$ python -q
>>> import numpy as np
>>> np.set_printoptions(precision=2, suppress=True, linewidth=160)
>>> A = np.loadtxt("x.csv", delimiter=",")
>>> A
array([[ 0., -4., -6.,  5.],
       [ 4.,  0., -3., -5.],
       [ 6.,  3.,  0.,  0.],
       [-5.,  5.,  0.,  0.]])
>>> vec = np.array([-2, -1, 1, 2])
>>> target = A @ vec
>>> target
array([  8., -21., -15.,   5.])
>>> np.linalg.solve(A.T, A[2])
array([-0., -0.,  1.,  0.])
>>> E = np.array([[-0.44, 0.15, 0.47],
...     [-0.09, 0.16, 0.07],
...     [-0.43, 0.22, 0.48],
...     [-1.99, 1.09, 2.08],
...     [0.65, -0.26, -0.73],
...     [-0.33, 0.22, 0.19],
...     [1.72, -0.82, -1.63],
...     [-1.51, 0.66, 1.5],
...     [-2.4, 1.27, 2.47],
...     [2.71, -1.38, -2.76],
...     [2.59, -1.26, -2.61],
...     [-1.87, 0.9, 1.93]])
>>> cen = E - E.mean(axis=1)
Traceback (most recent call last):
  File "<python-input-9>", line 1, in <module>
    cen = E - E.mean(axis=1)
          ~~^~~~~~~~~~~~~~~~
ValueError: operands could not be broadcast together with shapes (12,3) (12,) 
>>> cen = E - E.mean(axis=0)
>>> left, sv, vt = np.linalg.svd(cen, full_matrices=False)
>>> np.abs(vt[-1])
array([0.75, 0.33, 0.57])
>>> P = E @ np.linalg.solve(E.T @ E, E.T)
>>> np.round(np.linalg.eigvalsh(P), 2) + 0
array([0., 0., 0., 0., 0., 0., 0., 0., 0., 1., 1., 1.])
>>> np.diag(P)
array([0.11, 0.26, 0.04, 0.36, 0.19, 0.48, 0.4 , 0.27, 0.29, 0.23, 0.23, 0.15])
>>> np.round(np.trace(P), 2)
np.float64(3.0)
>>> A2 = np.c_[E[:, :1] @ np.array([[0]]), np.array([3, 1, 3, 2, 1, 0, 2, 0, 1, 0, 1, 0])]
>>> A2
array([[0., 3.],
       [0., 1.],
       [0., 3.],
       [0., 2.],
       [0., 1.],
       [0., 0.],
       [0., 2.],
       [0., 0.],
       [0., 1.],
       [0., 0.],
       [0., 1.],
       [0., 0.]])
>>> np.linalg.norm(A2 - E @ np.linalg.lstsq(E, A2)[0], axis=0)
array([0.  , 4.69])
>>> np.linalg.norm(np.linalg.qr(E)[0].T @ A2, axis=0) ** 2 / ((A2 ** 2).sum(axis=0) + 1e-12)
array([0.  , 0.27])
>>> np.linalg.matrix_rank(np.c_[E, A2])
np.int64(4)
